In [1]: import numpy as np

In [2]: from numpy import linalg as LA

In [3]: np.set_printoptions(precision=3, suppress=True, linewidth=100)

In [4]: Y = np.array([[3, -1], [4, 5]])

In [5]: W2 = np.array([[1, -2, -1], [2, 1, -2], [2, -2, -2]])

In [6]: arr = np.kron(Y, W2)

In [7]: print(arr)
[[  3  -6  -3  -1   2   1]
 [  6   3  -6  -2  -1   2]
 [  6  -6  -6  -2   2   2]
 [  4  -8  -4   5 -10  -5]
 [  8   4  -8  10   5 -10]
 [  8  -8  -8  10 -10 -10]]

In [8]: rank = LA.matrix_rank(arr)

In [9]: print(rank)
4

In [10]: null = LA.svd(arr)[2][rank:].T

In [11]: print(null.shape)
(6, 2)

In [12]: print([int(LA.matrix_rank(np.delete(arr, i, axis=0))) for i in range(6)])
[4, 4, 4, 4, 4, 4]

In [13]: print(LA.matrix_rank(arr.T @ arr), LA.matrix_rank(arr @ arr.T))
4 4

In [14]: rng = np.random.default_rng(22)

In [15]: idx = rng.permutation(6)

In [16]: print(idx)
[1 2 5 0 4 3]

In [17]: Y = arr[idx][:, idx]

In [18]: print(np.allclose(Y, arr))
False

In [19]: print(np.trace(Y))
0

In [20]: print(np.round(np.sort(np.abs(LA.eigvals(Y))), 3) + 0)
[0.    0.    4.359 4.359 4.359 4.359]

In [21]: print(Y)
[[  3  -6   2   6  -1  -2]
 [ -6  -6   2   6   2  -2]
 [ -8  -8 -10   8 -10  10]
 [ -6  -3   1   3   2  -1]
 [  4  -8 -10   8   5  10]
 [ -8  -4  -5   4 -10   5]]

In [22]: def softmax(z):
    ...:     e = np.exp(z - z.max(axis=-1, keepdims=True))
    ...:     return e / e.sum(axis=-1, keepdims=True)
    ...: 

In [23]: print(softmax(arr).sum(axis=1))
[1. 1. 1. 1. 1. 1.]

In [24]: print(np.round(softmax(arr[5] + 4), 3) + 0)
[0.119 0.    0.    0.881 0.    0.   ]

In [25]: att = arr @ arr.T / np.sqrt(6)

In [26]: print(softmax(att).round(6).argmax(axis=1))
[2 1 2 5 4 5]

In [27]: print(softmax(att)[5] @ arr)
[  8.  -8.  -8.  10. -10. -10.]

In [28]: print(np.round(softmax(att), 3) + 0)
[[0. 0. 1. 0. 0. 0.]
 [0. 1. 0. 0. 0. 0.]
 [0. 0. 1. 0. 0. 0.]
 [0. 0. 0. 0. 0. 1.]
 [0. 0. 0. 0. 1. 0.]
 [0. 0. 0. 0. 0. 1.]]

In [29]: print(np.round(softmax(att + np.triu(np.full(att.shape, -np.inf), 1)), 3) + 0)
[[1. 0. 0. 0. 0. 0.]
 [0. 1. 0. 0. 0. 0.]
 [0. 0. 1. 0. 0. 0.]
 [0. 0. 0. 1. 0. 0.]
 [0. 0. 0. 0. 1. 0.]
 [0. 0. 0. 0. 0. 1.]]

In [30]: left, sv, Vh = LA.svd(arr, full_matrices=False)

In [31]: print(np.abs(Vh[0]))
[0.444 0.303 0.444 0.457 0.312 0.457]

In [32]: print(np.allclose(left * sv @ Vh, arr))
True

In [33]: print(left.shape, sv.shape, Vh.shape)
(6, 6) (6,) (6, 6)

In [34]: print(np.cumsum(sv ** 2) / np.sum(sv ** 2))
[0.64  0.833 0.961 1.    1.    1.   ]

In [35]: print(arr @ arr)
[[ -25  -10   25   40   16  -40]
 [   0    5    0    0   -8    0]
 [ -30  -10   30   48   16  -48]
 [-160  -64  160 -105  -42  105]
 [   0   32    0    0   21    0]
 [-192  -64  192 -126  -42  126]]

In [36]: print(np.trace(arr))
0

In [37]: print((arr - arr.T) / 2)
[[  0.   -6.   -4.5  -2.5  -3.   -3.5]
 [  6.    0.    0.    3.   -2.5   5. ]
 [  4.5   0.    0.    1.    5.    5. ]
 [  2.5  -3.   -1.    0.  -10.   -7.5]
 [  3.    2.5  -5.   10.    0.    0. ]
 [  3.5  -5.   -5.    7.5   0.    0. ]]

In [38]: print(np.round(np.sort(np.abs(LA.eigvals(arr))), 3) + 0)
[0.    0.    4.359 4.359 4.359 4.359]

In [39]: print(np.allclose(arr, arr.T))
False

In [40]: print(np.round(LA.det(arr), 3))
0.0

In [41]: print((arr + arr.T) / 2)
[[  3.    0.    1.5   1.5   5.    4.5]
 [  0.    3.   -6.   -5.    1.5  -3. ]
 [  1.5  -6.   -6.   -3.   -3.   -3. ]
 [  1.5  -5.   -3.    5.    0.    2.5]
 [  5.    1.5  -3.    0.    5.  -10. ]
 [  4.5  -3.   -3.    2.5 -10.  -10. ]]

In [42]: print(LA.matrix_power(arr, 3))
[[ -17   34   17  -45   90   45]
 [ -34  -17   34  -90  -45   90]
 [ -34   34   34  -90   90   90]
 [ 180 -360 -180   73 -146  -73]
 [ 360  180 -360  146   73 -146]
 [ 360 -360 -360  146 -146 -146]]

In [43]: A = np.loadtxt("x.csv", delimiter=",")

In [44]: print(A)
[[ 0.  0. 11.  0.  3.  8.  9.  0.  0.  0.]
 [ 0.  0. 14.  2.  6.  8. 10.  2.  6.  4.]
 [ 3.  8.  2.  2.  0.  8.  2.  0.  2.  0.]
 [ 0.  0.  0.  0.  0.  0.  0.  0.  0.  0.]
 [ 0.  0. 17.  0.  7. 10. 13.  1.  4.  3.]
 [ 2.  9.  0.  0.  0.  4.  0.  0.  0.  0.]
 [ 0.  6.  0.  0.  0.  0.  0.  0.  0.  0.]
 [ 1.  0.  8.  0.  1.  8.  7.  0.  0.  0.]
 [ 0.  3.  0.  0.  0.  1.  0.  0.  1.  0.]
 [ 0.  0.  0.  0.  0.  0.  0.  0.  0.  0.]
 [ 0.  6.  2.  2.  0.  5.  1.  0.  3.  0.]
 [ 0. 11.  0.  5.  0.  0.  0.  0.  4.  0.]
 [ 2. 15. 11. 17.  5. 10.  7.  7. 16.  9.]
 [ 0.  7.  0.  5.  0.  0.  0.  1.  6.  1.]
 [ 3.  6.  0.  0.  0.  6.  0.  0.  0.  0.]
 [ 0.  3.  0.  0.  0.  1.  0.  0.  1.  0.]
 [ 1.  0. 17.  2.  7. 11. 13.  2.  6.  4.]
 [ 0. 11.  5. 11.  2.  5.  2.  4. 11.  5.]]

In [45]: # row 9 repeats row 3

In [46]: Y = np.c_[A[:, :6] @ np.array([[-3, 3, -3, 2, 3, 3],
    ...:     [2, 0, 0, 0, -1, -2],
    ...:     [3, -1, -2, -3, -1, -3],
    ...:     [2, 3, -1, 1, -1, -1],
    ...:     [1, -1, 0, 0, -3, 3],
    ...:     [2, 1, 2, -1, -1, 3]]), np.array([-3, -3, -5, 1, -3, 0, -5, 4, 4, -4, -1, -4, 1, 1, -1, 4, -3, 2])]

In [47]: print(Y)
[[ 52.  -6.  -6. -41. -28.   0.  -3.]
 [ 68.  -6. -14. -48. -42.  -2.  -3.]
 [ 33.  21.   1.  -6. -11.   9.  -5.]
 [  0.   0.   0.   0.   0.   0.   1.]
 [ 78. -14. -14. -61. -48.   0.  -3.]
 [ 20.  10.   2.   0.  -7.   0.   0.]
 [ 12.   0.   0.   0.  -6. -12.  -5.]
 [ 38.   2.  -3. -30. -16.   6.   4.]
 [  8.   1.   2.  -1.  -4.  -3.   4.]
 [  0.   0.   0.   0.   0.   0.  -4.]
 [ 32.   9.   4.  -9. -15.  -5.  -1.]
 [ 32.  15.  -5.   5. -16. -27.  -4.]
 [116.  51. -25. -22. -62. -29.   1.]
 [ 24.  15.  -5.   5. -12. -19.   1.]
 [ 15.  15.   3.   0.  -3.  15.  -1.]
 [  8.   1.   2.  -1.  -4.  -3.   4.]
 [ 81.  -4. -17. -58. -48.   4.  -3.]
 [ 71.  31. -11.  -9. -38. -27.   2.]]

In [48]: print(np.round(LA.norm(Y - A @ LA.lstsq(A, Y)[0], axis=0), 3) + 0)
[0.    0.    0.    0.    0.    0.    8.947]

In [49]: idx = Y[:, 2] > np.median(Y[:, 2])

In [50]: r0 = Y[idx].mean(axis=0) - Y[~idx].mean(axis=0)

In [51]: print(((Y - Y.mean(axis=0)) @ r0 > 0).astype(int))
[0 0 1 1 0 1 1 0 1 1 1 1 0 1 1 1 0 0]

In [52]: print(idx.astype(int))
[0 0 1 1 0 1 1 0 1 1 1 0 0 0 1 1 0 0]

In [53]: Q, R = LA.qr(A)

In [54]: print(np.round(Q.T @ Q, 3) + 0)
[[1. 0. 0. 0. 0. 0. 0. 0. 0. 0.]
 [0. 1. 0. 0. 0. 0. 0. 0. 0. 0.]
 [0. 0. 1. 0. 0. 0. 0. 0. 0. 0.]
 [0. 0. 0. 1. 0. 0. 0. 0. 0. 0.]
 [0. 0. 0. 0. 1. 0. 0. 0. 0. 0.]
 [0. 0. 0. 0. 0. 1. 0. 0. 0. 0.]
 [0. 0. 0. 0. 0. 0. 1. 0. 0. 0.]
 [0. 0. 0. 0. 0. 0. 0. 1. 0. 0.]
 [0. 0. 0. 0. 0. 0. 0. 0. 1. 0.]
 [0. 0. 0. 0. 0. 0. 0. 0. 0. 1.]]

In [55]: print(np.allclose(R.T @ R, A.T @ A))
True

In [56]: print(np.round(abs(R[0, 0]), 3), np.round(LA.norm(A[:, 0]), 3))
5.292 5.292

In [57]: print(np.trace(Q @ Q.T))
10.0

In [58]: m1 = np.loadtxt("run1.csv", delimiter=",")

In [59]: print(m1)
[[1. 0. 0. 0. 0.]
 [8. 1. 0. 0. 0.]
 [3. 4. 1. 0. 0.]
 [3. 1. 7. 1. 0.]
 [9. 9. 6. 6. 1.]]

In [60]: idx = rng.permutation(5)

In [61]: print(idx)
[1 3 0 2 4]

In [62]: Y = m1[idx][:, idx]

In [63]: print(Y)
[[1. 0. 8. 0. 0.]
 [1. 1. 3. 7. 0.]
 [0. 0. 1. 0. 0.]
 [4. 0. 3. 1. 0.]
 [9. 6. 9. 6. 1.]]

In [64]: print(np.allclose(Y, m1))
False

In [65]: print(np.sort(np.abs(LA.eigvals(Y))))
[1. 1. 1. 1. 1.]

In [66]: print(round(np.abs(LA.eigvals(Y)).max(), 3))
1.0

In [67]: print(np.allclose(Y, Y.T))
False

In [68]: print(Y @ Y)
[[  1.   0.  16.   0.   0.]
 [ 30.   1.  35.  14.   0.]
 [  0.   0.   1.   0.   0.]
 [  8.   0.  38.   1.   0.]
 [ 48.  12. 126.  54.   1.]]

In [69]: theta = np.radians(45)

In [70]: R = np.eye(5)

In [71]: R[0, 0] = R[2, 2] = np.cos(theta)

In [72]: R[0, 2], R[2, 0] = -np.sin(theta), np.sin(theta)

In [73]: print(R)
[[ 0.707  0.    -0.707  0.     0.   ]
 [ 0.     1.     0.     0.     0.   ]
 [ 0.707  0.     0.707  0.     0.   ]
 [ 0.     0.     0.     1.     0.   ]
 [ 0.     0.     0.     0.     1.   ]]

In [74]: Y = m1 @ R.T

In [75]: print(Y)
[[ 0.707  0.     0.707  0.     0.   ]
 [ 5.657  1.     5.657  0.     0.   ]
 [ 1.414  4.     2.828  0.     0.   ]
 [-2.828  1.     7.071  1.     0.   ]
 [ 2.121  9.    10.607  6.     1.   ]]

In [76]: print(np.allclose(LA.norm(m1, axis=1), LA.norm(Y, axis=1)))
True

In [77]: print(np.allclose(m1 @ m1.T, Y @ Y.T))
True

In [78]: print(np.abs(Y - m1).max(axis=0))
[6.879 0.    5.657 0.    0.   ]

In [79]: print(LA.matrix_rank(m1, rtol=0.1))
4

In [80]: print(LA.cond(m1) > 100)
True

In [81]: K = np.loadtxt("mat.csv", delimiter=",")

In [82]: print(K)
[[ 1.  2.  2.  1. -1. -1.  1. -1. -2.]
 [ 1.  2.  2.  1. -1. -1.  1. -1. -2.]
 [-1. -2. -2. -1.  1.  1. -1.  1.  2.]
 [-1. -2. -2. -1.  1.  1. -1.  1.  2.]
 [-2. -4. -4. -2.  2.  2. -2.  2.  4.]
 [ 1.  2.  2.  1. -1. -1.  1. -1. -2.]
 [ 0.  0.  0.  0.  0.  0.  0.  0.  0.]
 [ 2.  4.  4.  2. -2. -2.  2. -2. -4.]]

In [83]: # null space of dimension 8

In [84]: w1 = np.array([[7, 0, 1, 5, 3],
    ...:     [7, 4, 9, 8, 2],
    ...:     [3, 9, 5, 7, 9],
    ...:     [8, 9, 1, 4, 1],
    ...:     [2, 1, 1, 9, 7],
    ...:     [0, 5, 6, 3, 4],
    ...:     [7, 5, 1, 8, 9],
    ...:     [0, 9, 1, 4, 3],
    ...:     [2, 0, 3, 6, 8]])

In [85]: beta = np.array([0, 1, 0, 0, 5])

In [86]: act = np.maximum(K @ w1 + beta, 0)

In [87]: print(LA.matrix_rank(act))
2

In [88]: print((act > 0).astype(int))
[[1 1 1 1 1]
 [1 1 1 1 1]
 [0 0 0 0 0]
 [0 0 0 0 0]
 [0 0 0 0 0]
 [1 1 1 1 1]
 [0 1 0 0 1]
 [1 1 1 1 1]]

In [89]: W2 = np.array([[1, -1, 2], [-1, 1, 0], [0, -2, -1], [2, 2, 0], [1, -2, -2]])

In [90]: print((act @ W2).round(6).argmax(axis=1))
[0 0 0 0 0 0 0 0]

In [91]: print(w1 @ W2)
[[ 20  -5   7]
 [ 21  -9   1]
 [ 17  -8 -17]
 [  8   5  13]
 [ 26   1 -11]
 [  5  -9 -14]
 [ 27  -6  -5]
 [  2   9  -7]
 [ 22 -12 -15]]
